% ipython --no-banner

In [1]: import numpy as np

In [2]: np.set_printoptions(precision=2, suppress=True, linewidth=120, sign=" ")

In [3]: arr = np.load("a.npy")

In [4]: arr
Out[4]: 
array([[ 0.7 ,  1.41, -1.  , -1.8 ],
       [ 1.1 ,  2.22, -0.5 , -1.3 ],
       [ 1.5 ,  3.01, -0.3 ,  1.4 ],
       [ 0.6 ,  1.2 , -0.2 ,  0.5 ],
       [ 1.6 ,  3.19, -0.7 ,  0.  ],
       [ 0.5 ,  0.98,  0.6 , -0.5 ],
       [-0.5 , -1.04,  0.6 , -1.3 ],
       [ 2.1 ,  4.2 , -1.4 , -0.6 ],
       [ 2.2 ,  4.4 ,  0.  ,  0.3 ],
       [ 0.1 ,  0.2 ,  0.1 , -0.1 ],
       [ 1.1 ,  2.22,  0.4 , -1.4 ],
       [-0.2 , -0.42, -0.8 , -0.8 ],
       [-0.7 , -1.44,  0.1 ,  0.  ],
       [ 1.7 ,  3.42,  0.6 , -1.1 ],
       [-1.5 , -2.97,  1.  ,  0.1 ],
       [-0.3 , -0.63, -0.5 ,  0.1 ]])

In [5]: Ac = arr - arr.mean(axis=0)

In [6]: left, sv, Vh = np.linalg.svd(Ac, full_matrices=False)

In [7]: np.abs(left[:, 0]).argmax()
Out[7]: np.int64(14)

In [8]: np.round(Vh[0] * np.sign(Vh[0, np.abs(Vh[0]).argmax()]), 2) + 0
Out[8]: array([ 0.44,  0.89, -0.12,  0.  ])

In [9]: np.round(np.abs(Vh[-1]), 2) + 0
Out[9]: array([ 0.9 ,  0.45,  0.  ,  0.  ])

In [10]: np.round(sv ** 2 / (sv ** 2).sum(), 2) + 0
Out[10]: array([ 0.84,  0.1 ,  0.05,  0.  ])

In [11]: np.abs(Vh[0]).argmax()
Out[11]: np.int64(1)

In [12]: def softmax(z):
    ...:     e = np.exp(z - z.max(axis=-1, keepdims=True))
    ...:     return e / e.sum(axis=-1, keepdims=True)
    ...: 

In [13]: softmax(arr[8] + 2)
Out[13]: array([ 0.1 ,  0.88,  0.01,  0.01])

In [14]: softmax(arr).sum(axis=1)
Out[14]: array([ 1.,  1.,  1.,  1.,  1.,  1.,  1.,  1.,  1.,  1.,  1.,  1.,  1.,  1.,  1.,  1.])

In [15]: softmax(arr[8])
Out[15]: array([ 0.1 ,  0.88,  0.01,  0.01])

In [16]: att = arr @ arr.T / np.sqrt(4)

In [17]: softmax(att).round(6).argmax(axis=1)
Out[17]: array([  7,   7,   8,   8,   7,   8,  14,   7,   8,   8,   7,   0,  14,   8,  14,  14])
